% ipython --no-banner

In [1]: import numpy as np

In [2]: import numpy.linalg as la

In [3]: np.set_printoptions(suppress=True, linewidth=100)

In [4]: W0 = np.array([[-5, 8, 0, 0], [-8, 7, 0, 0], [0, 0, -5, 8], [0, 0, -8, 7]])

In [5]: print(W0)
[[-5  8  0  0]
 [-8  7  0  0]
 [ 0  0 -5  8]
 [ 0  0 -8  7]]

In [6]: np.allclose(W0, W0.T)
Out[6]: False

In [7]: print((W0 + W0.T) / 2)
[[-5.  0.  0.  0.]
 [ 0.  7.  0.  0.]
 [ 0.  0. -5.  0.]
 [ 0.  0.  0.  7.]]

In [8]: np.round(np.sort(np.abs(la.eigvals(W0))), 2)
Out[8]: array([5.39, 5.39, 5.39, 5.39])

In [9]: la.matrix_power(W0, 3)
Out[9]: 
array([[  67, -200,    0,    0],
       [ 200, -233,    0,    0],
       [   0,    0,   67, -200],
       [   0,    0,  200, -233]])

In [10]: round(float(np.abs(la.eigvals(W0)).max()), 2)
Out[10]: 5.39

In [11]: round(la.det(W0), 2)
Out[11]: np.float64(841.0)

In [12]: np.round(np.sort(la.eigvals(W0).real), 2)
Out[12]: array([1., 1., 1., 1.])

In [13]: C2 = W0.T @ W0

In [14]: C2
Out[14]: 
array([[ 89, -96,   0,   0],
       [-96, 113,   0,   0],
       [  0,   0,  89, -96],
       [  0,   0, -96, 113]])

In [15]: print(la.matrix_rank(C2))
4

In [16]: np.allclose(C2, C2.T)
Out[16]: True

In [17]: np.trace(C2), (W0 ** 2).sum()
Out[17]: (np.int64(404), np.int64(404))

In [18]: np.round(la.eigvals(W0).sum().real, 2)
Out[18]: np.float64(4.0)

In [19]: round(la.det(W0.T), 2)
Out[19]: np.float64(841.0)

In [20]: round(la.det(W0[::-1]), 2)
Out[20]: np.float64(841.0)

In [21]: np.round(np.poly(W0), 2)
Out[21]: array([   1.,   -4.,   62., -116.,  841.])

In [22]: np.einsum("ii->", W0)
Out[22]: np.int64(4)

In [23]: arr = np.load("a.npy")

In [24]: arr
Out[24]: 
array([[ 25.18,  56.83, -31.86],
       [  6.85,  15.3 ,  -6.24],
       [  6.69,  14.92,  -6.04],
       [  3.19,   6.77,  -2.01],
       [  2.19,   4.42,  -1.06],
       [  0.97,   1.63,  -0.24],
       [  0.37,   0.47,  -0.09],
       [ -0.28,  -0.25,   0.2 ],
       [ -2.24,  -2.34,   3.22],
       [ -2.59,  -2.78,   3.85],
       [ -3.8 ,  -4.38,   6.04],
       [ -3.95,  -4.58,   6.31],
       [ -6.47,  -8.2 ,  11.  ],
       [-10.25, -13.99,  18.11],
       [-34.44, -54.36,  63.59]])

In [25]: C2 = arr.T @ arr

In [26]: np.round(np.diag(C2), 2)
Out[26]: array([2116.64, 7025.99, 5689.9 ])

In [27]: C2.round(2)
Out[27]: 
array([[ 2116.64,  3784.49, -3406.34],
       [ 3784.49,  7025.99, -5888.87],
       [-3406.34, -5888.87,  5689.9 ]])

In [28]: la.matrix_rank(C2)
Out[28]: np.int64(3)

In [29]: np.round(la.eigvalsh(C2)[::-1], 2)
Out[29]: array([14395.89,   432.1 ,     4.54])

In [30]: np.allclose(C2, C2.T)
Out[30]: True

In [31]: (arr @ arr.T).shape
Out[31]: (15, 15)

In [32]: Xs = arr - arr.mean(axis=0)

In [33]: Uu, sigma, vt = la.svd(Xs, full_matrices=False)

In [34]: la.matrix_rank(Xs)
Out[34]: np.int64(3)

In [35]: np.round(sigma ** 2 / (sigma ** 2).sum(), 2) + 0
Out[35]: array([0.98, 0.02, 0.  ])

In [36]: np.abs(vt[0]).argmax()
Out[36]: np.int64(1)

In [37]: np.searchsorted(np.cumsum(sigma ** 2) / (sigma ** 2).sum(), 0.9) + 1
Out[37]: np.int64(1)

In [38]: print(np.abs(Uu[:, 0]).argmax())
14

In [39]: (np.sign(Uu[:, 0]) == np.sign(Uu[0, 0])).astype(int)
Out[39]: array([1, 1, 1, 1, 1, 1, 1, 1, 0, 0, 0, 0, 0, 0, 0])

In [40]: rng = np.random.default_rng(8036)

In [41]: Y = arr + rng.integers(-2, 3, (15, 2)) @ rng.integers(-2, 3, (2, 3))

In [42]: Y.round(2)
Out[42]: 
array([[ 26.18,  55.83, -29.86],
       [  4.85,  18.3 ,  -9.24],
       [  6.69,  14.92,  -6.04],
       [  2.19,   8.77,  -3.01],
       [  1.19,   4.42,  -4.06],
       [ -1.03,   4.63,  -3.24],
       [  2.37,  -4.53,   0.91],
       [  1.72,  -2.25,   4.2 ],
       [ -0.24,  -8.34,   3.22],
       [ -2.59,  -1.78,   4.85],
       [ -3.8 ,  -4.38,   6.04],
       [ -5.95,  -2.58,   2.31],
       [ -4.47, -13.2 ,  12.  ],
       [-11.25, -12.99,  16.11],
       [-35.44, -51.36,  63.59]])

In [43]: np.round(Y - arr, 2)
Out[43]: 
array([[ 1., -1.,  2.],
       [-2.,  3., -3.],
       [ 0.,  0.,  0.],
       [-1.,  2., -1.],
       [-1.,  0., -3.],
       [-2.,  3., -3.],
       [ 2., -5.,  1.],
       [ 2., -2.,  4.],
       [ 2., -6.,  0.],
       [ 0.,  1.,  1.],
       [ 0.,  0.,  0.],
       [-2.,  2., -4.],
       [ 2., -5.,  1.],
       [-1.,  1., -2.],
       [-1.,  3.,  0.]])

In [44]: print(la.matrix_rank(Y - arr, tol=1e-8))
2

In [45]: A = np.array([[-1, 0, 0], [3, -3, 0], [-1, -3, 1]])

In [46]: A
Out[46]: 
array([[-1,  0,  0],
       [ 3, -3,  0],
       [-1, -3,  1]])

In [47]: Y = A + rng.integers(-2, 3, (3, 2)) @ rng.integers(-2, 3, (2, 3))

In [48]: Y
Out[48]: 
array([[ 3,  0,  6],
       [ 3, -3,  0],
       [-1, -3,  1]])

In [49]: np.round(la.svd(Y - A, compute_uv=False), 2)
Out[49]: array([7.21, 0.  , 0.  ])

In [50]: la.matrix_rank(Y - A, tol=1e-8)
Out[50]: np.int64(1)

In [51]: Uu, sigma, vt = la.svd(A)

In [52]: print(np.argmax(sigma[:-1] / (sigma[1:] + 1e-6)) + 1)
2

In [53]: Y = Uu[:, :2] @ np.diag(sigma[:2]) @ vt[:2]

In [54]: round(la.norm(A - Y, 2), 2), np.round(sigma[2], 2)
Out[54]: (np.float64(0.22), np.float64(0.22))

In [55]: round(np.abs(A - Y).max(), 2)
Out[55]: np.float64(0.2)

In [56]: Y.round(2)
Out[56]: 
array([[-0.95,  0.05,  0.2 ],
       [ 3.01, -2.99,  0.05],
       [-1.01, -3.01,  0.95]])
